$ ipython --no-banner

In [1]: import numpy as np

In [2]: np.set_printoptions(precision=2, suppress=True, linewidth=140, legacy="1.25")

In [3]: def rd(a):
   ...:     return np.round(a, 2) + 0
   ...: 

In [4]: J = np.load("x.npy")

In [5]: J
Out[5]: 
array([[ 8, 10,  9,  4,  6,  9, 17],
       [ 6,  6,  3,  0,  0,  6,  9],
       [ 2,  3,  3,  2,  4,  3,  5],
       [ 0,  2,  6,  4,  4,  0,  6]])

In [6]: r = np.linalg.matrix_rank(J)

In [7]: r
Out[7]: 3

In [8]: null = np.linalg.svd(J)[2][r:].T

In [9]: np.allclose(J @ null, 0)
Out[9]: True

In [10]: [int(np.linalg.matrix_rank(J[:, :j + 1])) for j in range(7)]
Out[10]: [1, 2, 3, 3, 3, 3, 3]

In [11]: Uu, sig, Vt = np.linalg.svd(J)

In [12]: rd(sig)
Out[12]: array([31.35,  7.79,  2.3 ,  0.  ])

In [13]: np.argmax(sig[:-1] / (sig[1:] + 1e-6)) + 1
Out[13]: 3

In [14]: other = Uu[:, :3] @ np.diag(sig[:3]) @ Vt[:3]

In [15]: rd(np.linalg.norm(J - other, 2)), rd(sig[3])
Out[15]: (0.0, 0.0)

In [16]: rd(other)
Out[16]: 
array([[ 8., 10.,  9.,  4.,  6.,  9., 17.],
       [ 6.,  6.,  3.,  0.,  0.,  6.,  9.],
       [ 2.,  3.,  3.,  2.,  4.,  3.,  5.],
       [ 0.,  2.,  6.,  4.,  4.,  0.,  6.]])

In [17]: np.unique(J.round(6), axis=0).shape
Out[17]: (4, 7)

In [18]: np.linalg.lstsq(J[:-1].T, J[-1])[2]
Out[18]: 3

In [19]: np.abs(np.diag(np.linalg.qr(J)[1])) > 1e-9
Out[19]: array([ True,  True,  True, False])

In [20]: np.allclose(J[:-1].T @ np.linalg.lstsq(J[:-1].T, J[-1])[0], J[-1])
Out[20]: True

In [21]: rd(np.trace(np.linalg.pinv(J) @ J))
Out[21]: 3.0

In [22]: [round(float(x), 2) for x in np.linalg.svd(J, compute_uv=False)[:3]]
Out[22]: [31.35, 7.79, 2.3]

In [23]: np.linalg.cond(J) > 100
Out[23]: True

In [24]: other = np.array([[-1, 0, -1, 2, 5, 1, 0, 4, 3],
    ...:     [-1, 2, 4, -2, 5, -3, 2, 5, 2],
    ...:     [-3, 1, 3, -5, 5, 4, -3, 5, 0],
    ...:     [-2, -1, 1, -2, 5, -3, 2, -3, -3],
    ...:     [-5, 4, -2, 2, 1, -3, -5, 1, 2],
    ...:     [5, 5, 4, -3, -4, 3, -5, -5, -1],
    ...:     [0, -5, -2, 1, 0, -4, 2, -2, -4],
    ...:     [-3, 1, -5, 1, 0, 3, 2, -2, -2],
    ...:     [2, -2, 2, 2, 4, 1, -4, -2, 2]])

In [25]: other[-1] = other[0]

In [26]: F = other + 0.02 * np.eye(9)

In [27]: F
Out[27]: 
array([[-0.98,  0.  , -1.  ,  2.  ,  5.  ,  1.  ,  0.  ,  4.  ,  3.  ],
       [-1.  ,  2.02,  4.  , -2.  ,  5.  , -3.  ,  2.  ,  5.  ,  2.  ],
       [-3.  ,  1.  ,  3.02, -5.  ,  5.  ,  4.  , -3.  ,  5.  ,  0.  ],
       [-2.  , -1.  ,  1.  , -1.98,  5.  , -3.  ,  2.  , -3.  , -3.  ],
       [-5.  ,  4.  , -2.  ,  2.  ,  1.02, -3.  , -5.  ,  1.  ,  2.  ],
       [ 5.  ,  5.  ,  4.  , -3.  , -4.  ,  3.02, -5.  , -5.  , -1.  ],
       [ 0.  , -5.  , -2.  ,  1.  ,  0.  , -4.  ,  2.02, -2.  , -4.  ],
       [-3.  ,  1.  , -5.  ,  1.  ,  0.  ,  3.  ,  2.  , -1.98, -2.  ],
       [-1.  ,  0.  , -1.  ,  2.  ,  5.  ,  1.  ,  0.  ,  4.  ,  3.02]])

In [28]: rng = np.random.default_rng(9940)

In [29]: other = F + rng.integers(-2, 3, (9, 8)) @ rng.integers(-2, 3, (8, 9))

In [30]: other
Out[30]: 
array([[-16.98,  -3.  ,  -7.  ,  -5.  ,   2.  ,   5.  , -11.  ,   4.  ,  -5.  ],
       [  3.  ,   5.02,  -3.  ,   4.  ,   4.  ,  -4.  ,   3.  ,  13.  ,   9.  ],
       [-11.  ,  -7.  ,   4.02,  -7.  ,   4.  ,  -4.  ,  -6.  ,   3.  ,   1.  ],
       [  5.  ,   5.  ,  -4.  ,  -4.98,   5.  ,  -6.  ,  13.  ,   3.  ,   8.  ],
       [ -3.  ,  22.  ,  -5.  , -15.  ,   2.02,  -3.  ,  -2.  ,  16.  ,   2.  ],
       [ -2.  ,   6.  ,   3.  ,  -4.  ,   1.  ,   6.02, -18.  ,  -4.  ,  -9.  ],
       [ 11.  ,  -5.  ,   6.  ,  12.  ,   8.  ,  -8.  ,   2.02,  -7.  ,  -4.  ],
       [ -5.  , -11.  ,  -1.  ,  13.  ,   4.  ,  -3.  ,  -6.  , -11.98,  -4.  ],
       [  3.  ,   7.  ,  -3.  ,  -4.  ,   7.  ,   1.  ,   5.  ,   7.  ,   6.02]])

In [31]: np.linalg.matrix_rank(other - F, tol=1e-8)
Out[31]: 8

In [32]: Uu, sig, Vt = np.linalg.svd(F)

In [33]: rd(sig)
Out[33]: array([16.81, 13.96, 10.37,  8.28,  7.92,  4.83,  4.08,  1.37,  0.  ])

In [34]: np.argmax(sig[:-1] / (sig[1:] + 1e-6)) + 1
Out[34]: 8

In [35]: other = Uu[:, :8] @ np.diag(sig[:8]) @ Vt[:8]

In [36]: rd(np.linalg.norm(F - other) / np.linalg.norm(F))
Out[36]: 0.0

In [37]: np.linalg.matrix_rank(F, rtol=0.05)
Out[37]: 8

In [38]: np.linalg.matrix_rank(other)
Out[38]: 8

In [39]: A = np.load("a.npy")

In [40]: A
Out[40]: 
array([[ 0,  0,  0,  0],
       [ 0, -1,  0,  0],
       [ 0,  0,  1,  0],
       [ 0,  0,  0,  0]])

In [41]: A @ A
Out[41]: 
array([[0, 0, 0, 0],
       [0, 1, 0, 0],
       [0, 0, 1, 0],
       [0, 0, 0, 0]])

In [42]: [int(np.linalg.matrix_rank(np.linalg.matrix_power(A, p))) for p in range(1, 5)]
Out[42]: [2, 2, 2, 2]

In [43]: [round(float(x), 2) for x in np.linalg.svd(A, compute_uv=False)[:3]]
Out[43]: [1.0, 1.0, 0.0]

In [44]: Uu, sig, Vt = np.linalg.svd(A)

In [45]: V = Vt[:(sig > 1e-8).sum()]

In [46]: x0 = A[3] + -3 * A[0] + rng.integers(2) * np.eye(4)[2]

In [47]: x0
Out[47]: array([0., 0., 1., 0.])

In [48]: V.T @ V
Out[48]: 
array([[0., 0., 0., 0.],
       [0., 1., 0., 0.],
       [0., 0., 1., 0.],
       [0., 0., 0., 0.]])

In [49]: rd(np.linalg.norm(x0 - V.T @ V @ x0))
Out[49]: 0.0

In [50]: np.diag(V.T @ V)
Out[50]: array([0., 1., 1., 0.])

In [51]: np.allclose(V.T @ V @ x0, x0)
Out[51]: True

In [52]: np.flatnonzero(np.linalg.matrix_power((A != 0) + (A.T != 0) + np.eye(4), 4)[0])
Out[52]: array([0])

In [53]: (np.linalg.matrix_power((A != 0) + (A.T != 0) + np.eye(4), 4) > 0).astype(int)
Out[53]: 
array([[1, 0, 0, 0],
       [0, 1, 0, 0],
       [0, 0, 1, 0],
       [0, 0, 0, 1]])

In [54]: E = np.load("case17.npy")

In [55]: E
Out[55]: 
array([[-3, -3, -3],
       [-3, -6, -6],
       [-3, -6, -9]])

In [56]: u = np.array([-5, 9, 3])

In [57]: other = E + np.outer(u, np.eye(3)[2])

In [58]: np.linalg.matrix_rank(other - E)
Out[58]: 1

In [59]: np.linalg.matrix_rank(np.linalg.inv(other) - np.linalg.inv(E), tol=1e-8)
Out[59]: 1

In [60]: other
Out[60]: 
array([[-3., -3., -8.],
       [-3., -6.,  3.],
       [-3., -6., -6.]])

In [61]: rd(np.linalg.det(other) / np.linalg.det(E)), rd(1 + np.linalg.solve(E, u)[2])
Out[61]: (3.0, 3.0)

In [62]: rd(np.linalg.det(other[::-1]))
Out[62]: 81.0

In [63]: np.einsum("ij,ji->", other, other)
Out[63]: 111.0

In [64]: rd(np.linalg.eigvals(other))
Out[64]: array([-10.18+0.j  ,  -2.41+1.47j,  -2.41-1.47j])

In [65]: rd(np.linalg.det(2 * other)), rd(np.linalg.det(other))
Out[65]: (-648.0, -81.0)

In [66]: rd(np.linalg.det(other.T))
Out[66]: -81.0

In [67]: np.einsum("ii->", other)
Out[67]: -15.0

In [68]: M = np.load("m.npy")

In [69]: M
Out[69]: 
array([[ 4,  6,  2, 10, 10,  6],
       [ 2,  3,  1,  5,  5,  3],
       [ 0,  0,  0,  0,  0,  0],
       [ 4,  6,  2, 10, 10,  6],
       [ 0,  0,  0,  0,  0,  0]])

In [70]: Uu, sig, Vt = np.linalg.svd(M)

In [71]: np.argmax(sig[:-1] / (sig[1:] + 1e-6)) + 1
Out[71]: 1

In [72]: other = Uu[:, :1] @ np.diag(sig[:1]) @ Vt[:1]

In [73]: rd(np.linalg.norm(M - other) / np.linalg.norm(M))
Out[73]: 0.0

In [74]: rd(np.abs(M - other).max())
Out[74]: 0.0

In [75]: other = J + rng.integers(-2, 3, (4, 3)) @ rng.integers(-2, 3, (3, 7))

In [76]: other
Out[76]: 
array([[ 9, 11,  6,  8,  6, 11, 19],
       [ 9,  6,  6,  0, -2, 12,  9],
       [ 5,  3, -2, 10,  2,  9,  9],
       [-2,  6,  6,  2,  8, -4,  5]])

In [77]: np.abs(other - J).sum(axis=1)
Out[77]: array([13, 14, 28, 17])

In [78]: rd(np.linalg.svd(other - J, compute_uv=False))
Out[78]: array([14.9 ,  8.06,  4.1 ,  0.  ])

In [79]: other - J
Out[79]: 
array([[ 1,  1, -3,  4,  0,  2,  2],
       [ 3,  0,  3,  0, -2,  6,  0],
       [ 3,  0, -5,  8, -2,  6,  4],
       [-2,  4,  0, -2,  4, -4, -1]])

In [80]: np.linalg.matrix_rank(other - J, tol=1e-8)
Out[80]: 3

In [81]: np.argsort(-np.linalg.norm(M, axis=0).round(6), kind="stable")[:3]
Out[81]: array([3, 4, 1])

In [82]: [round(float(x), 2) for x in np.linalg.svd(M, compute_uv=False)[:3]]
Out[82]: [25.63, 0.0, 0.0]

In [83]: rd(np.linalg.norm(M, 2) / np.linalg.norm(M))
Out[83]: 1.0

In [84]: np.linalg.cond(M) > 100
Out[84]: True

In [85]: Uu, sig, Vt = np.linalg.svd(M)

In [86]: V = Vt[:(sig > 1e-8).sum()]

In [87]: x0 = M[2] + 3 * M[4] + rng.integers(2) * np.eye(6)[4]

In [88]: x0
Out[88]: array([0., 0., 0., 0., 0., 0.])

In [89]: rd(V.T @ V)
Out[89]: 
array([[0.05, 0.08, 0.03, 0.14, 0.14, 0.08],
       [0.08, 0.12, 0.04, 0.21, 0.21, 0.12],
       [0.03, 0.04, 0.01, 0.07, 0.07, 0.04],
       [0.14, 0.21, 0.07, 0.34, 0.34, 0.21],
       [0.14, 0.21, 0.07, 0.34, 0.34, 0.21],
       [0.08, 0.12, 0.04, 0.21, 0.21, 0.12]])

In [90]: rd(np.diag(V.T @ V))
Out[90]: array([0.05, 0.12, 0.01, 0.34, 0.34, 0.12])

In [91]: np.allclose(V.T @ V @ x0, x0)
Out[91]: True
